>>> import numpy as np
>>> import numpy.linalg as la
>>> np.set_printoptions(precision=3, suppress=True, linewidth=200, sign=" ")
>>> def rnd(a):
...     return np.round(a, 3) + 0
... 
>>> arr = np.abs(np.array([[2, 0, 1, 2, 1, 1, 2, 1, 2, 2, 2, 2],
...     [0, 0, 1, 2, 2, 2, 0, 0, 0, 0, 2, 1],
...     [1, 2, 2, 0, 1, 0, 2, 2, 2, 2, 2, 2],
...     [0, 2, 0, 2, 2, 0, 1, 2, 2, 0, 1, 1],
...     [2, 1, 2, 1, 0, 1, 0, 1, 1, 2, 1, 0],
...     [2, 2, 1, 2, 1, 1, 0, 0, 2, 2, 0, 1],
...     [1, 2, 2, 0, 2, 1, 0, 2, 0, 1, 0, 2],
...     [0, 1, 2, 1, 0, 2, 2, 0, 1, 1, 0, 2],
...     [1, 2, 1, 0, 1, 2, 1, 1, 0, 1, 1, 1],
...     [1, 0, 1, 2, 2, 1, 2, 1, 1, 1, 0, 2],
...     [1, 0, 2, 1, 1, 0, 0, 0, 2, 1, 2, 1],
...     [2, 1, 0, 0, 1, 2, 0, 1, 0, 0, 2, 1]])) + np.eye(12)
>>> arr = arr / arr.sum(axis=1, keepdims=True)
>>> rnd(arr)
array([[ 0.158,  0.   ,  0.053,  0.105,  0.053,  0.053,  0.105,  0.053,  0.105,  0.105,  0.105,  0.105],
       [ 0.   ,  0.091,  0.091,  0.182,  0.182,  0.182,  0.   ,  0.   ,  0.   ,  0.   ,  0.182,  0.091],
       [ 0.053,  0.105,  0.158,  0.   ,  0.053,  0.   ,  0.105,  0.105,  0.105,  0.105,  0.105,  0.105],
       [ 0.   ,  0.143,  0.   ,  0.214,  0.143,  0.   ,  0.071,  0.143,  0.143,  0.   ,  0.071,  0.071],
       [ 0.154,  0.077,  0.154,  0.077,  0.077,  0.077,  0.   ,  0.077,  0.077,  0.154,  0.077,  0.   ],
       [ 0.133,  0.133,  0.067,  0.133,  0.067,  0.133,  0.   ,  0.   ,  0.133,  0.133,  0.   ,  0.067],
       [ 0.071,  0.143,  0.143,  0.   ,  0.143,  0.071,  0.071,  0.143,  0.   ,  0.071,  0.   ,  0.143],
       [ 0.   ,  0.077,  0.154,  0.077,  0.   ,  0.154,  0.154,  0.077,  0.077,  0.077,  0.   ,  0.154],
       [ 0.077,  0.154,  0.077,  0.   ,  0.077,  0.154,  0.077,  0.077,  0.077,  0.077,  0.077,  0.077],
       [ 0.067,  0.   ,  0.067,  0.133,  0.133,  0.067,  0.133,  0.067,  0.067,  0.133,  0.   ,  0.133],
       [ 0.083,  0.   ,  0.167,  0.083,  0.083,  0.   ,  0.   ,  0.   ,  0.167,  0.083,  0.25 ,  0.083],
       [ 0.182,  0.091,  0.   ,  0.   ,  0.091,  0.182,  0.   ,  0.091,  0.   ,  0.   ,  0.182,  0.182]])
>>> # row-stochastic, so 1 is an eigenvalue
>>> def softmax(z):
...     e = np.exp(z - z.max(axis=-1, keepdims=True))
...     return e / e.sum(axis=-1, keepdims=True)
... 
>>> rnd(softmax(arr).sum(axis=1))
array([ 1.,  1.,  1.,  1.,  1.,  1.,  1.,  1.,  1.,  1.,  1.,  1.])
>>> rnd(softmax(arr[9]))
array([ 0.082,  0.077,  0.082,  0.088,  0.088,  0.082,  0.088,  0.082,  0.082,  0.088,  0.077,  0.088])
>>> rnd(softmax(arr[9] + -1))
array([ 0.082,  0.077,  0.082,  0.088,  0.088,  0.082,  0.088,  0.082,  0.082,  0.088,  0.077,  0.088])
>>> scores = arr @ arr.T / np.sqrt(12)
>>> rnd(softmax(scores))
array([[ 0.084,  0.083,  0.083,  0.083,  0.083,  0.083,  0.083,  0.083,  0.083,  0.084,  0.084,  0.083],
       [ 0.083,  0.085,  0.083,  0.084,  0.083,  0.083,  0.083,  0.083,  0.083,  0.083,  0.084,  0.084],
       [ 0.083,  0.083,  0.084,  0.083,  0.083,  0.083,  0.084,  0.083,  0.083,  0.083,  0.084,  0.083],
       [ 0.083,  0.084,  0.083,  0.085,  0.083,  0.083,  0.083,  0.083,  0.083,  0.083,  0.083,  0.083],
       [ 0.083,  0.083,  0.083,  0.083,  0.084,  0.084,  0.083,  0.083,  0.083,  0.083,  0.084,  0.083],
       [ 0.083,  0.083,  0.083,  0.083,  0.084,  0.084,  0.083,  0.083,  0.083,  0.083,  0.083,  0.083],
       [ 0.083,  0.083,  0.084,  0.083,  0.083,  0.083,  0.084,  0.084,  0.084,  0.083,  0.083,  0.083],
       [ 0.083,  0.083,  0.083,  0.083,  0.083,  0.083,  0.084,  0.084,  0.083,  0.084,  0.083,  0.083],
       [ 0.083,  0.083,  0.083,  0.083,  0.083,  0.083,  0.084,  0.083,  0.084,  0.083,  0.083,  0.084],
       [ 0.084,  0.083,  0.083,  0.083,  0.083,  0.083,  0.083,  0.084,  0.083,  0.084,  0.083,  0.083],
       [ 0.084,  0.084,  0.084,  0.083,  0.084,  0.083,  0.083,  0.083,  0.083,  0.083,  0.085,  0.083],
       [ 0.083,  0.084,  0.083,  0.083,  0.083,  0.083,  0.083,  0.083,  0.084,  0.083,  0.083,  0.085]])
>>> rnd(softmax(scores)[9] @ arr)
array([ 0.081,  0.084,  0.094,  0.084,  0.092,  0.089,  0.06 ,  0.069,  0.079,  0.078,  0.087,  0.101])
>>> A = np.load("a.npy")
>>> A
array([[ 0,  2,  1,  1,  1,  1,  1,  1],
       [ 0,  0,  2,  0,  0,  0,  1,  2],
       [ 0,  0,  2,  2,  0,  2,  1,  0],
       [ 0,  0,  0,  2,  0,  0,  1,  0],
       [ 0,  0,  0,  0,  0,  1,  0,  0],
       [ 0,  0,  0,  0,  0,  0,  1,  0],
       [ 0,  0,  0,  0,  0,  0,  2,  1],
       [ 0,  0,  0,  0,  0,  0,  0,  1]])
>>> U, sv, Vt = la.svd(A)
>>> np.argmax(sv[:-1] / (sv[1:] + 1e-6)) + 1
np.int64(6)
>>> rnd(sv)
array([ 5.083,  2.866,  2.134,  2.   ,  1.315,  0.819,  0.   ,  0.   ])
>>> A2 = U[:, :6] @ np.diag(sv[:6]) @ Vt[:6]
>>> la.matrix_rank(A2)
np.int64(6)
>>> [int(la.matrix_rank(la.matrix_power(A, p))) for p in range(1, 9)]
[6, 5, 4, 4, 4, 4, 4, 4]
>>> A @ A
array([[ 0,  0,  6,  4,  0,  3,  7,  6],
       [ 0,  0,  4,  4,  0,  4,  4,  3],
       [ 0,  0,  4,  8,  0,  4,  8,  1],
       [ 0,  0,  0,  4,  0,  0,  4,  1],
       [ 0,  0,  0,  0,  0,  0,  1,  0],
       [ 0,  0,  0,  0,  0,  0,  2,  1],
       [ 0,  0,  0,  0,  0,  0,  4,  3],
       [ 0,  0,  0,  0,  0,  0,  0,  1]])
>>> la.matrix_rank(A - A[0, 0] * np.eye(8))
np.int64(6)
>>> np.prod(np.diag(A)), rnd(la.det(A))
(np.int64(0), np.float64(0.0))
>>> rnd(np.abs(la.eigvals(A)).max())
np.float64(2.0)
>>> A @ A
array([[ 0,  0,  6,  4,  0,  3,  7,  6],
       [ 0,  0,  4,  4,  0,  4,  4,  3],
       [ 0,  0,  4,  8,  0,  4,  8,  1],
       [ 0,  0,  0,  4,  0,  0,  4,  1],
       [ 0,  0,  0,  0,  0,  0,  1,  0],
       [ 0,  0,  0,  0,  0,  0,  2,  1],
       [ 0,  0,  0,  0,  0,  0,  4,  3],
       [ 0,  0,  0,  0,  0,  0,  0,  1]])
>>> (A - A.T) / 2
array([[ 0. ,  1. ,  0.5,  0.5,  0.5,  0.5,  0.5,  0.5],
       [-1. ,  0. ,  1. ,  0. ,  0. ,  0. ,  0.5,  1. ],
       [-0.5, -1. ,  0. ,  1. ,  0. ,  1. ,  0.5,  0. ],
       [-0.5,  0. , -1. ,  0. ,  0. ,  0. ,  0.5,  0. ],
       [-0.5,  0. ,  0. ,  0. ,  0. ,  0.5,  0. ,  0. ],
       [-0.5,  0. , -1. ,  0. , -0.5,  0. ,  0.5,  0. ],
       [-0.5, -0.5, -0.5, -0.5,  0. , -0.5,  0. ,  0.5],
       [-0.5, -1. ,  0. ,  0. ,  0. ,  0. , -0.5,  0. ]])
>>> np.trace(A)
np.int64(7)
>>> F = np.load("case11.npy")
>>> F
array([[ 0.127,  0.04 ,  0.795,  0.101],
       [ 0.026,  0.047, -1.235, -0.011],
       [-0.036,  0.033, -1.945,  0.063],
       [ 0.204, -0.055, -3.61 , -0.053],
       [ 0.041, -0.05 , -2.014, -0.113],
       [ 0.098, -0.043, -2.557, -0.062],
       [ 0.018, -0.012, -4.188,  0.13 ],
       [ 0.032, -0.088, -1.191, -0.068],
       [-0.158,  0.205, -5.649, -0.068],
       [ 0.135, -0.031, -0.4  , -0.049],
       [ 0.063,  0.177, -1.464, -0.004],
       [ 0.102, -0.085,  2.603,  0.   ],
       [ 0.004,  0.008, -0.181,  0.077],
       [-0.056, -0.005,  0.073, -0.016],
       [-0.216,  0.152,  0.053,  0.064],
       [-0.014, -0.038,  1.853,  0.05 ],
       [ 0.076, -0.038,  0.901,  0.109],
       [-0.078,  0.168,  3.1  , -0.081],
       [-0.027,  0.121,  2.817, -0.09 ],
       [ 0.107, -0.123, -1.557, -0.038],
       [ 0.134,  0.02 ,  0.767, -0.172]])
>>> # column 2 is much longer than the rest
>>> r0, r1 = F[12], F[5]
>>> rnd(r0 @ r1)
np.float64(0.458)
>>> p = (r0 @ r1) / (r0 @ r0) * r0
>>> rnd(np.outer(r0, r1))
array([[ 0.   ,  0.   , -0.01 ,  0.   ],
       [ 0.001,  0.   , -0.02 ,  0.   ],
       [-0.018,  0.008,  0.463,  0.011],
       [ 0.008, -0.003, -0.197, -0.005]])
>>> rnd(p)
array([ 0.047,  0.095, -2.139,  0.91 ])
>>> rnd(r1 - p)
array([ 0.051, -0.138, -0.418, -0.972])
>>> rnd(la.norm(r0 + r1) ** 2 + la.norm(r0 - r1) ** 2)
np.float64(13.185)
>>> C = F[[19, 20]].astype(float)
>>> for _ in range(5):
...     labels = la.norm(F[:, None] - C, axis=-1).argmin(axis=1)
...     C = np.array([F[labels == j].mean(axis=0) for j in range(2)])
... 
>>> labels
array([ 1,  0,  0,  0,  0,  0,  0,  0,  0,  1,  0,  1,  1,  1,  1,  1,  1,  1,  1,  0,  1])
>>> rnd(C)
array([[ 0.04 ,  0.009, -2.541, -0.022],
       [ 0.017,  0.028,  1.126, -0.001]])
>>> np.bincount(labels)
array([ 10,  11])
